$ python3 -q
>>> import numpy as np
>>> import numpy.linalg as la
>>> np.set_printoptions(suppress=True, linewidth=120)
>>> A = np.loadtxt("a.csv", delimiter=",")
>>> print(A.round(1))
[[-39.6  38.9 -17.2  77. ]
 [-36.3  34.8 -16.2  70.3]
 [-32.7  30.2 -14.9  62.8]
 [-30.6  27.5 -14.2  58.3]
 [-28.6  25.  -13.5  54.2]
 [-24.9  20.3 -12.2  46.5]
 [-24.4  19.6 -12.   45.4]
 [-17.9  11.4  -9.5  31.7]
 [-15.2   8.   -8.4  25.9]
 [-15.1   7.9  -8.3  25.6]
 [-11.2   3.3  -6.6  17.6]
 [ -9.7   1.7  -5.9  14.5]
 [ -8.2   0.2  -5.1  11.3]
 [ -8.1   0.1  -5.   11.2]
 [ -6.8  -1.   -4.3   8.7]
 [ -4.   -2.3  -2.6   3.9]
 [ -3.2  -2.2  -2.    2.7]
 [ -2.   -1.7  -1.2   1.4]
 [ -0.5  -0.5  -0.3   0.3]
 [  0.6   0.6   0.3  -0.3]
 [  0.6   0.6   0.3  -0.3]
 [  1.5   1.6   0.8  -0.8]
 [  4.4   4.3   2.   -2.1]
 [  9.4   8.    3.7  -4.9]
 [ 12.3   9.6   4.5  -6.8]
 [ 13.2  10.1   4.8  -7.5]
 [ 17.2  11.7   5.8 -10.4]
 [ 28.2  14.5   8.4 -19.6]
 [ 39.   15.7  10.8 -29.6]]
>>> cov = A.T @ A
>>> np.round(la.svd(A, compute_uv=False) ** 2, 1) + 0
array([46822.6,  3511.3,    42.6,     0. ])
>>> np.round(np.diag(cov), 1)
array([11187.3,  6974.5,  2130.5, 30084.2])
>>> np.allclose(cov, cov.T)
True
>>> Ac = A - A.mean(axis=0)
>>> evecs = la.svd(Ac)[2][:3]
>>> B = Ac - Ac @ evecs.T @ evecs
>>> la.norm(B, axis=1).round(6).argmax()
np.int64(0)
>>> print(np.round(np.diag(evecs.T @ evecs), 1))
[0.8 0.8 0.7 0.7]
>>> np.round((Ac @ evecs.T).std(axis=0), 1)
array([34.6,  9.5,  1. ])
>>> la.lstsq(A[:-1].T, A[-1])[2]
np.int32(3)
>>> print(np.round(A @ la.pinv(A) @ A, 1))
[[-39.6  38.9 -17.2  77. ]
 [-36.3  34.8 -16.2  70.3]
 [-32.7  30.2 -14.9  62.8]
 [-30.6  27.5 -14.2  58.3]
 [-28.6  25.  -13.5  54.2]
 [-24.9  20.3 -12.2  46.5]
 [-24.4  19.6 -12.   45.4]
 [-17.9  11.4  -9.5  31.7]
 [-15.2   8.   -8.4  25.9]
 [-15.1   7.9  -8.3  25.6]
 [-11.2   3.3  -6.6  17.6]
 [ -9.7   1.7  -5.9  14.5]
 [ -8.2   0.2  -5.1  11.3]
 [ -8.1   0.1  -5.   11.2]
 [ -6.8  -1.   -4.3   8.7]
 [ -4.   -2.3  -2.6   3.9]
 [ -3.2  -2.2  -2.    2.7]
 [ -2.   -1.7  -1.2   1.4]
 [ -0.5  -0.5  -0.3   0.3]
 [  0.6   0.6   0.3  -0.3]
 [  0.6   0.6   0.3  -0.3]
 [  1.5   1.6   0.8  -0.8]
 [  4.4   4.3   2.   -2.1]
 [  9.4   8.    3.7  -4.9]
 [ 12.3   9.6   4.5  -6.8]
 [ 13.2  10.1   4.8  -7.5]
 [ 17.2  11.7   5.8 -10.4]
 [ 28.2  14.5   8.4 -19.6]
 [ 39.   15.7  10.8 -29.6]]
>>> print(np.abs(np.diag(la.qr(A)[1])) > 1e-9)
[ True  True  True False]
>>> r = la.matrix_rank(A)
>>> r
np.int64(3)
>>> null = la.svd(A)[2][r:].T
>>> [int(la.matrix_rank(A[:i])) for i in range(1, len(A) + 1)]
[1, 2, 3, 3, 3, 3, 3, 3, 3, 3, 3, 3, 3, 3, 3, 3, 3, 3, 3, 3, 3, 3, 3, 3, 3, 3, 3, 3, 3]
>>> la.matrix_rank(A.T @ A), la.matrix_rank(A @ A.T)
(np.int64(3), np.int64(3))
>>> [int(la.matrix_rank(A[:, :j + 1])) for j in range(4)]
[1, 2, 3, 3]
>>> np.round(null[:, 0] / null[np.abs(null[:, 0]).round(6).argmax(), 0], 1)
array([ 0.8, -0.8,  0.9,  1. ])
>>> lab = A[:, 0] > np.median(A[:, 0])
>>> r0 = A[lab].mean(axis=0) - A[~lab].mean(axis=0)
>>> r0.round(1)
array([ 29. , -10.2,  12.7, -42.7])
>>> data = np.loadtxt("mat.csv", delimiter=",")
>>> data
array([[ 0.,  8.,  3., -6., -2.],
       [-8.,  0.,  1.,  5.,  4.],
       [-3., -1.,  0.,  6.,  0.],
       [ 6., -5., -6.,  0.,  4.],
       [ 2., -4.,  0., -4.,  0.]])
>>> Uu, s, VT = la.svd(data)
>>> evecs = VT[:(s > 1e-8).sum()]
>>> rng = np.random.default_rng(6713)
>>> vec = data[1] + -1 * data[4] + rng.integers(2) * np.eye(5)[0]
>>> vec
array([-9.,  4.,  1.,  9.,  4.])
>>> print(np.allclose(evecs.T @ evecs @ vec, vec))
False
>>> Uu, s, VT = la.svd(data)
>>> np.argmax(s[:-1] / (s[1:] + 1e-6)) + 1
np.int64(4)
>>> B = Uu[:, :4] @ np.diag(s[:4]) @ VT[:4]
>>> print(la.matrix_rank(data, rtol=0.05))
4
>>> round(la.norm(data - B, 2), 1), round(float(s[4]), 1)
(np.float64(0.0), 0.0)
>>> la.matrix_rank(B)
np.int64(4)
>>> round(la.norm(data - B) / la.norm(data), 1)
np.float64(0.0)
>>> Q, _ = la.qr(np.array([[0.0, -0.3], [1.0, 0.2]]))
>>> evecs, _ = la.qr(np.array([[0.6, 0.0, 0.7, 0.0],
...     [-2.3, 0.8, 1.2, -0.4],
...     [1.3, 2.3, -0.5, 0.6],
...     [-1.9, 1.3, 1.1, 0.2]]))
>>> s = 20 * 0.9 ** np.arange(2)
>>> m1 = Q[:, :2] * s @ evecs[:2]
>>> print(m1.round(1))
[[-12.5   3.4  -1.6  12.4]
 [  3.6   0.5 -19.6   1. ]]
>>> np.round(la.norm(m1, axis=1), 1)
array([18., 20.])
>>> np.round(la.norm(m1, 1), 1), round(la.norm(m1, np.inf), 1)
(np.float64(21.3), np.float64(29.9))
>>> round(la.norm(m1, "nuc"), 1)
np.float64(38.0)
>>> Uu, s, VT = la.svd(m1, full_matrices=False)
>>> np.round(np.cumsum(s ** 2) / np.sum(s ** 2), 1)
array([0.6, 1. ])
>>> round(float(np.sqrt((s ** 2).sum())), 1), round(la.norm(m1), 1)
(26.9, np.float64(26.9))
>>> np.allclose(Uu * s @ VT, m1)
True
>>> print(np.round(VT @ VT.T, 1) + 0)
[[1. 0.]
 [0. 1.]]
>>> np.round(m1.ravel(order="F"), 1)
array([-12.5,   3.6,   3.4,   0.5,  -1.6, -19.6,  12.4,   1. ])
>>> t3 = m1.reshape(2, 2, -1)
>>> np.einsum("ihd,jhd->hij", t3, t3).shape
(2, 2, 2)
>>> np.round(t3.sum(axis=1), 1)
array([[-14.1,  15.8],
       [-16. ,   1.5]])
>>> print(t3.shape)
(2, 2, 2)
>>> vec = np.array([-1, 2, 0, 1])
>>> (m1 @ vec).argmax()
np.int64(0)
>>> np.round(m1 @ np.eye(4)[1], 1)
array([3.4, 0.5])
>>> la.norm(m1 @ vec) <= la.norm(m1, 2) * la.norm(vec) + 1e-9
np.True_
>>> np.round(np.einsum("ij,j->i", m1, vec), 1)
array([31.8, -1.6])
>>> print(np.sign((m1 @ vec).round(6)))
[ 1. -1.]
>>> print(np.round(m1 @ np.ones(4), 1))
[  1.7 -14.5]
>>> np.round(m1 @ vec, 1)
array([31.8, -1.6])
>>> np.round(m1 * vec, 1)
array([[12.5,  6.9, -0. , 12.4],
       [-3.6,  1.1, -0. ,  1. ]])
>>> vec = np.array([1, -2, 2, 0])
>>> h1 = np.maximum(m1 @ vec, 0)
>>> m1.T @ h1
array([0., 0., 0., 0.])
>>> np.tanh(m1 @ vec)
array([-1., -1.])
>>> F = np.load("sample0.npy")
>>> print(F)
[[-3  1 -2  1  1]
 [ 0  0 -2  3  0]
 [ 0  0  3 -1 -3]
 [ 0  0  0  1 -2]
 [ 0  0  0  0 -1]]
>>> np.abs(np.diag(la.qr(F)[1])) > 1e-9
array([ True, False,  True,  True,  True])
>>> np.unique(F.round(6), axis=0).shape
(5, 5)
>>> print(np.allclose(F[:-1].T @ la.lstsq(F[:-1].T, F[-1])[0], F[-1]))
True
>>> la.lstsq(F[:-1].T, F[-1])[2]
np.int32(4)
>>> vec = np.array([-2, 0, 0, -2, -1])
>>> la.norm(F @ vec) <= la.norm(F, 2) * la.norm(vec) + 1e-9
np.True_
>>> print(F @ np.ones(5))
[-2.  1. -1. -1. -1.]
>>> np.sign((F @ vec).round(6))
array([ 1, -1,  1,  0,  1])
>>> F * vec
array([[ 6,  0,  0, -2, -1],
       [ 0,  0,  0, -6,  0],
       [ 0,  0,  0,  2,  3],
       [ 0,  0,  0, -2,  2],
       [ 0,  0,  0,  0,  1]])
>>> (F * vec).sum(axis=1)
array([ 3, -6,  5,  0,  1])
>>> print(np.prod(np.diag(F)), round(la.det(F), 1))
0 0.0
>>> try:
...     la.inv(F)
... except la.LinAlgError as e:
...     print(e)
... 
Singular matrix
>>> F @ F
array([[ 9, -3, -2,  3,  0],
       [ 0,  0, -6,  5,  0],
       [ 0,  0,  9, -4, -4],
       [ 0,  0,  0,  1,  0],
       [ 0,  0,  0,  0,  1]])
>>> assert F == F.T
Traceback (most recent call last):
  File "<python-input-89>", line 1, in <module>
    assert F == F.T
           ^^^^^^^^
ValueError: The truth value of an array with more than one element is ambiguous. Use a.any() or a.all()
>>> round(la.det(F), 1)
np.float64(0.0)
>>> M = np.load("arr.npy")
>>> M
array([[-3,  8, -7],
       [-7, -3,  8],
       [ 8, -7, -3]])
>>> vec = np.array([-1, 1, 2])
>>> rhs = M @ vec
>>> print(rhs)
[ -3  20 -21]
>>> np.round(la.solve(M, 3 * rhs), 1)
array([-3.,  3.,  6.])
>>> np.round(la.solve(M, rhs), 1)
array([-1.,  1.,  2.])
>>> mat = np.array([[5, 3, 4, 7, 10],
...     [3, 10, 10, 18, 17],
...     [4, 10, 21, 23, 31],
...     [7, 18, 23, 35, 38],
...     [10, 17, 31, 38, 50]])
>>> Uu, s, VT = la.svd(mat)
>>> s.round(1) + 0
array([108.9,   7.6,   4.5,   0. ,   0. ])
>>> np.argmax(s[:-1] / (s[1:] + 1e-6)) + 1
np.int64(3)
>>> B = Uu[:, :3] @ np.diag(s[:3]) @ VT[:3]
>>> np.round(la.norm(mat - B) / la.norm(mat), 1)
np.float64(0.0)
>>> print(np.round(la.norm(mat - B, 2), 1), round(float(s[3]), 1))
0.0 0.0
>>> round(np.abs(mat - B).max(), 1)
np.float64(0.0)
>>> la.matrix_rank(mat, rtol=0.05)
np.int64(2)
>>> W0 = np.load("x.npy")
>>> W0
array([[-6,  1],
       [-2,  2]])
>>> Q, r_ = la.qr(W0)
>>> print(round(abs(r_[0, 0]), 1), np.round(la.norm(W0[:, 0]), 1))
6.3 6.3
>>> Q.round(1)
array([[-0.9, -0.3],
       [-0.3,  0.9]])
>>> np.round(Q @ r_, 1)
array([[-6.,  1.],
       [-2.,  2.]])
>>> np.allclose(r_.T @ r_, W0.T @ W0)
True
>>> np.round(Q.T @ Q, 1) + 0
array([[1., 0.],
       [0., 1.]])
>>> print(r_.round(1))
[[ 6.3 -1.6]
 [ 0.   1.6]]
>>> np.round(np.trace(Q @ Q.T), 1)
np.float64(2.0)
>>> la.matrix_rank(r_ - r_[0, 0] * np.eye(2))
np.int64(1)
>>> print(np.round(np.sort(la.eigvals(r_)), 1))
[1.6 6.3]
>>> np.prod(np.diag(r_)), round(float(la.det(r_)), 1)
(np.float64(10.0), 10.0)
>>> np.round(r_ @ r_, 1)
array([[ 40. , -12.5],
       [  0. ,   2.5]])
>>> vec = np.array([-1, -1])
>>> rhs = W0 @ vec
>>> rhs
array([5, 0])
>>> np.round(la.solve(W0, rhs + W0[:, 1]), 1) + 0
array([-1.,  0.])
>>> np.round(la.solve(W0, W0[:, 0]), 1) + 0
array([1., 0.])
>>> Q = W0.astype(float).copy()
>>> for j in range(2):
...     Q[:, j] -= Q[:, :j] @ (Q[:, :j].T @ Q[:, j])
...     Q[:, j] /= la.norm(Q[:, j])
... 
>>> print(np.round(Q.T @ Q, 1) + 0)
[[1. 0.]
 [0. 1.]]
>>> Q.round(1)
array([[-0.9, -0.3],
       [-0.3,  0.9]])
>>> J = np.array([[1, 0, 0, 0], [4, 1, 0, 0], [0, 1, 1, 0], [0, -1, 4, 1]])
>>> # triangular: eigenvalues sit on the diagonal
>>> B = np.array([[1, -1, 2], [0, 2, 1], [1, 1, 3], [-2, -1, -3]])
>>> np.einsum("ik,kj->ji", J, B)
array([[ 1,  4,  1,  2],
       [-1, -2,  3,  1],
       [ 2,  9,  4,  8]])
>>> np.einsum("ik,kj->ij", J, B)
array([[ 1, -1,  2],
       [ 4, -2,  9],
       [ 1,  3,  4],
       [ 2,  1,  8]])
>>> w, evecs = la.eig(J)
>>> J @ evecs[:, 0] - w[0] * evecs[:, 0]
array([0., 0., 0., 0.])
>>> np.prod(w)
np.float64(1.0)
>>> lab = rng.permutation(4)
>>> lab
array([3, 2, 1, 0])
>>> B = J[lab][:, lab]
>>> print(np.round(np.sort(np.abs(la.eigvals(B))), 1))
[1. 1. 1. 1.]
>>> Uu, s, VT = la.svd(J, full_matrices=False)
>>> (s > 1e-8).sum()
np.int64(4)
>>> np.round(Uu.T @ J @ VT.T, 1) + 0
array([[4.4, 0. , 0. , 0. ],
       [0. , 4.2, 0. , 0. ],
       [0. , 0. , 1.2, 0. ],
       [0. , 0. , 0. , 0. ]])
>>> np.allclose(Uu * s @ VT, J)
True
>>> print(np.round(VT @ VT.T, 1) + 0)
[[1. 0. 0. 0.]
 [0. 1. 0. 0.]
 [0. 0. 1. 0.]
 [0. 0. 0. 1.]]
>>> np.round(Uu.T @ Uu, 1) + 0
array([[1., 0., 0., 0.],
       [0., 1., 0., 0.],
       [0., 0., 1., 0.],
       [0., 0., 0., 1.]])
